% ipython --no-banner

In [1]: import numpy as np

In [2]: from numpy import linalg as LA

In [3]: np.set_printoptions(suppress=True, linewidth=140)

In [4]: def tidy(a):
   ...:     return np.round(a, 2) + 0
   ...: 

In [5]: X = np.load("run8.npy")

In [6]: print(tidy(X))
[[ 1.    0.    0.    0.  ]
 [ 0.   -0.5   0.    0.87]
 [ 0.    0.    1.    0.  ]
 [ 0.   -0.87  0.   -0.5 ]]

In [7]: x0 = np.array([-2, 9, -8, -1])

In [8]: print(tidy(X.T @ (X @ x0)))
[-2.  9. -8. -1.]

In [9]: print(tidy(LA.inv(X)))
[[ 1.    0.    0.    0.  ]
 [ 0.   -0.5   0.   -0.87]
 [ 0.    0.    1.    0.  ]
 [ 0.    0.87  0.   -0.5 ]]

In [10]: print(tidy(X @ X))
[[ 1.    0.    0.    0.  ]
 [ 0.   -0.5   0.   -0.87]
 [ 0.    0.    1.    0.  ]
 [ 0.    0.87  0.   -0.5 ]]

In [11]: rng = np.random.default_rng(792)

In [12]: idx = rng.permutation(4)

In [13]: M2 = X[:, idx] * rng.choice([-1, 1], 4)

In [14]: print(tidy(M2))
[[ 0.    1.    0.    0.  ]
 [-0.5   0.    0.    0.87]
 [ 0.    0.   -1.    0.  ]
 [-0.87  0.    0.   -0.5 ]]

In [15]: left, _, VT = LA.svd(X.T @ M2)

In [16]: print(tidy(left @ VT))
[[ 0.  1.  0.  0.]
 [ 1.  0.  0.  0.]
 [ 0.  0. -1.  0.]
 [ 0.  0.  0.  1.]]

In [17]: t = np.deg2rad(45)

In [18]: feats = np.eye(9)

In [19]: feats[np.ix_([5, 7], [5, 7])] = [[np.cos(t), -np.sin(t)], [np.sin(t), np.cos(t)]]

In [20]: print(tidy(feats))
[[ 1.    0.    0.    0.    0.    0.    0.    0.    0.  ]
 [ 0.    1.    0.    0.    0.    0.    0.    0.    0.  ]
 [ 0.    0.    1.    0.    0.    0.    0.    0.    0.  ]
 [ 0.    0.    0.    1.    0.    0.    0.    0.    0.  ]
 [ 0.    0.    0.    0.    1.    0.    0.    0.    0.  ]
 [ 0.    0.    0.    0.    0.    0.71  0.   -0.71  0.  ]
 [ 0.    0.    0.    0.    0.    0.    1.    0.    0.  ]
 [ 0.    0.    0.    0.    0.    0.71  0.    0.71  0.  ]
 [ 0.    0.    0.    0.    0.    0.    0.    0.    1.  ]]

In [21]: print(tidy(LA.norm(X, axis=0)))
[1. 1. 1. 1.]

In [22]: print(tidy(LA.pinv(X)))
[[ 1.    0.    0.    0.  ]
 [ 0.   -0.5   0.   -0.87]
 [ 0.    0.    1.    0.  ]
 [ 0.    0.87  0.   -0.5 ]]

In [23]: print(tidy(X @ X.T))
[[1. 0. 0. 0.]
 [0. 1. 0. 0.]
 [0. 0. 1. 0.]
 [0. 0. 0. 1.]]

In [24]: print(tidy(LA.svd(X, compute_uv=False)))
[1. 1. 1. 1.]

In [25]: print(X[:, 3] @ X[:, 2])
0.0

In [26]: f = np.array([3, 0, -1])

In [27]: print(tidy(np.array([np.convolve(row, f, "same") for row in feats])))
[[ 0.   -1.    0.    0.    0.    0.    0.    0.    0.  ]
 [ 3.    0.   -1.    0.    0.    0.    0.    0.    0.  ]
 [ 0.    3.    0.   -1.    0.    0.    0.    0.    0.  ]
 [ 0.    0.    3.    0.   -1.    0.    0.    0.    0.  ]
 [ 0.    0.    0.    3.    0.   -1.    0.    0.    0.  ]
 [ 0.    0.    0.    0.    2.12  0.   -2.83  0.    0.71]
 [ 0.    0.    0.    0.    0.    3.    0.   -1.    0.  ]
 [ 0.    0.    0.    0.    2.12  0.    1.41  0.   -0.71]
 [ 0.    0.    0.    0.    0.    0.    0.    3.    0.  ]]

In [28]: print(np.convolve(feats[2], f))
[ 0.  0.  3.  0. -1.  0.  0.  0.  0.  0.  0.]

In [29]: M2 = LA.invert(feats)
Traceback (most recent call last):
  Cell In[29], line 1
    M2 = LA.invert(feats)
AttributeError: module 'numpy.linalg' has no attribute 'invert'


In [30]: M2 = LA.inv(feats)

In [31]: print(tidy(LA.det(feats) * LA.det(M2)))
1.0

In [32]: print((np.abs(M2) > 1e-9).astype(int))
[[1 0 0 0 0 0 0 0 0]
 [0 1 0 0 0 0 0 0 0]
 [0 0 1 0 0 0 0 0 0]
 [0 0 0 1 0 0 0 0 0]
 [0 0 0 0 1 0 0 0 0]
 [0 0 0 0 0 1 0 1 0]
 [0 0 0 0 0 0 1 0 0]
 [0 0 0 0 0 1 0 1 0]
 [0 0 0 0 0 0 0 0 1]]

In [33]: print(tidy(LA.slogdet(feats)[0]))
1.0

In [34]: f = np.array([1, 3, 5, -3, -1, -5, -4, -1, -1])

In [35]: M2 = feats + np.outer(f, np.eye(9)[0])

In [36]: print(LA.matrix_rank(M2 - feats))
1

In [37]: print(tidy(LA.det(M2) / LA.det(feats)), tidy(1 + LA.solve(feats, f)[0]))
2.0 2.0

In [38]: print(LA.matrix_rank(LA.inv(M2) - LA.inv(feats), tol=1e-8))
1

In [39]: print(tidy(M2))
[[ 2.    0.    0.    0.    0.    0.    0.    0.    0.  ]
 [ 3.    1.    0.    0.    0.    0.    0.    0.    0.  ]
 [ 5.    0.    1.    0.    0.    0.    0.    0.    0.  ]
 [-3.    0.    0.    1.    0.    0.    0.    0.    0.  ]
 [-1.    0.    0.    0.    1.    0.    0.    0.    0.  ]
 [-5.    0.    0.    0.    0.    0.71  0.   -0.71  0.  ]
 [-4.    0.    0.    0.    0.    0.    1.    0.    0.  ]
 [-1.    0.    0.    0.    0.    0.71  0.    0.71  0.  ]
 [-1.    0.    0.    0.    0.    0.    0.    0.    1.  ]]
